% ipython --no-banner

In [1]: import numpy as np

In [2]: np.set_printoptions(precision=2, suppress=True, linewidth=100)

In [3]: def rnd(a):
   ...:     return np.round(a, 2) + 0
   ...: 

In [4]: W0 = np.array([[-12, 1, 0, 0], [-2, -5, 0, -2], [2, -1, -3, -2], [0, 0, -2, -6]])

In [5]: Y = np.linalg.inv(W0)

In [6]: rnd(np.linalg.det(W0) * np.linalg.det(Y))
Out[6]: np.float64(1.0)

In [7]: rnd(np.linalg.slogdet(W0)[0])
Out[7]: np.float64(1.0)

In [8]: rnd(np.linalg.det(W0) * Y)
Out[8]: 
array([[ -74.,  -14.,   -4.,    6.],
       [  20., -168.,  -48.,   72.],
       [ -72.,   60., -372.,  104.],
       [  24.,  -20.,  124., -186.]])

In [9]: np.allclose(Y, W0.T)
Out[9]: False

In [10]: q, evecs = np.linalg.qr(W0[:, :1])[0], np.linalg.qr(W0[:, 1:])[0]

In [11]: sigma = np.linalg.svd(q.T @ evecs, compute_uv=False)

In [12]: rnd(sigma)
Out[12]: array([0.23])

In [13]: rnd(np.linalg.norm(q @ q.T - evecs @ evecs.T, 2))
Out[13]: np.float64(1.0)

In [14]: M = np.array([[3, 3, 3, 3, 3, 3, 3],
    ...:     [3, 6, 6, 6, 6, 6, 6],
    ...:     [3, 6, 9, 9, 9, 9, 9],
    ...:     [3, 6, 9, 12, 12, 12, 12],
    ...:     [3, 6, 9, 12, 15, 15, 15],
    ...:     [3, 6, 9, 12, 15, 18, 18],
    ...:     [3, 6, 9, 12, 15, 18, 21]])

In [15]: left, sigma, vt = np.linalg.svd(M, full_matrices=False)

In [16]: rnd(vt @ vt.T)
Out[16]: 
array([[1., 0., 0., 0., 0., 0., 0.],
       [0., 1., 0., 0., 0., 0., 0.],
       [0., 0., 1., 0., 0., 0., 0.],
       [0., 0., 0., 1., 0., 0., 0.],
       [0., 0., 0., 0., 1., 0., 0.],
       [0., 0., 0., 0., 0., 1., 0.],
       [0., 0., 0., 0., 0., 0., 1.]])

In [17]: np.allclose(left * sigma @ vt, M)
Out[17]: True

In [18]: rnd(sigma)
Out[18]: array([68.64,  7.85,  3.  ,  1.68,  1.15,  0.9 ,  0.78])

In [19]: rnd(np.cumsum(sigma ** 2) / np.sum(sigma ** 2))
Out[19]: array([0.98, 1.  , 1.  , 1.  , 1.  , 1.  , 1.  ])

In [20]: rnd(left.T @ M @ vt.T)
Out[20]: 
array([[68.64,  0.  ,  0.  ,  0.  ,  0.  ,  0.  ,  0.  ],
       [ 0.  ,  7.85,  0.  ,  0.  ,  0.  ,  0.  ,  0.  ],
       [ 0.  ,  0.  ,  3.  ,  0.  ,  0.  ,  0.  ,  0.  ],
       [ 0.  ,  0.  ,  0.  ,  1.68,  0.  ,  0.  ,  0.  ],
       [ 0.  ,  0.  ,  0.  ,  0.  ,  1.15,  0.  ,  0.  ],
       [ 0.  ,  0.  ,  0.  ,  0.  ,  0.  ,  0.9 ,  0.  ],
       [ 0.  ,  0.  ,  0.  ,  0.  ,  0.  ,  0.  ,  0.78]])

In [21]: rnd(np.abs(vt[0]))
Out[21]: array([0.11, 0.21, 0.3 , 0.38, 0.45, 0.49, 0.51])

In [22]: rnd(np.linalg.det(W0.T))
Out[22]: np.float64(908.0)

In [23]: rnd(np.linalg.eigvals(W0))
Out[23]: array([-11.72,  -2.22,  -4.81,  -7.24])

In [24]: evals, evecs = np.linalg.eigh(M)

In [25]: vec = np.array([2, 2, 1, -1, 0, -2, -1])

In [26]: vec @ M @ vec
Out[26]: np.int64(138)

In [27]: rnd(np.linalg.eigvalsh(M[1:, 1:]))
Out[27]: array([ 0.8 ,  0.98,  1.43,  2.62,  7.29, 67.88])

In [28]: Y = M[0, 0] * M[1:] - np.outer(M[1:, 0], M[0])

In [29]: Y
Out[29]: 
array([[ 0,  9,  9,  9,  9,  9,  9],
       [ 0,  9, 18, 18, 18, 18, 18],
       [ 0,  9, 18, 27, 27, 27, 27],
       [ 0,  9, 18, 27, 36, 36, 36],
       [ 0,  9, 18, 27, 36, 45, 45],
       [ 0,  9, 18, 27, 36, 45, 54]])

In [30]: np.linalg.matrix_rank(Y), np.linalg.matrix_rank(M)
Out[30]: (np.int64(6), np.int64(7))

In [31]: np.flatnonzero(~Y.round(6).any(axis=1))
Out[31]: array([], dtype=int64)

In [32]: M[:, 0] / M[0, 0]
Out[32]: array([1., 1., 1., 1., 1., 1., 1.])

In [33]: K = np.loadtxt("block10.csv", delimiter=",")

In [34]: rnd(K)
Out[34]: 
array([[ 0.84, -0.08, -0.02, -0.21,  0.11, -0.17,  0.2 ],
       [-0.08,  0.81, -0.07, -0.22,  0.03,  0.24,  0.19],
       [-0.02, -0.07,  0.89,  0.02,  0.26,  0.15,  0.05],
       [-0.21, -0.22,  0.02,  0.52, -0.16, -0.01,  0.36],
       [ 0.11,  0.03,  0.26, -0.16,  0.13,  0.04, -0.09],
       [-0.17,  0.24,  0.15, -0.01,  0.04,  0.13,  0.04],
       [ 0.2 ,  0.19,  0.05,  0.36, -0.09,  0.04,  0.68]])

In [35]: Y = K / np.sqrt((K ** 2).mean(axis=1, keepdims=True))

In [36]: np.linalg.matrix_rank(Y) == np.linalg.matrix_rank(K)
Out[36]: np.True_

In [37]: rnd(np.linalg.norm(Y, axis=1))
Out[37]: array([2.65, 2.65, 2.65, 2.65, 2.65, 2.65, 2.65])

In [38]: rng = np.random.default_rng(411074)

In [39]: idx = rng.permutation(7)

In [40]: idx
Out[40]: array([0, 2, 1, 4, 5, 3, 6])

In [41]: Y = K[idx][:, idx]

In [42]: rnd(np.diag(Y))
Out[42]: array([0.84, 0.89, 0.81, 0.13, 0.13, 0.52, 0.68])

In [43]: rnd(np.linalg.det(Y)), rnd(np.linalg.det(K[idx]))
Out[43]: (np.float64(0.0), np.float64(0.0))

In [44]: vec = np.array([8, 9, 8, 9, 9, 4, 2])

In [45]: np.sign((K @ vec).round(6))
Out[45]: array([1., 1., 1., 1., 1., 1., 1.])

In [46]: rnd(np.einsum("ij,j->i", K, vec))
Out[46]: array([4.77, 5.7 , 9.56, 0.33, 2.97, 2.82, 7.67])

In [47]: rnd(K @ np.eye(7)[1])
Out[47]: array([-0.08,  0.81, -0.07, -0.22,  0.03,  0.24,  0.19])

In [48]: (K @ vec).argmax()
Out[48]: np.int64(2)
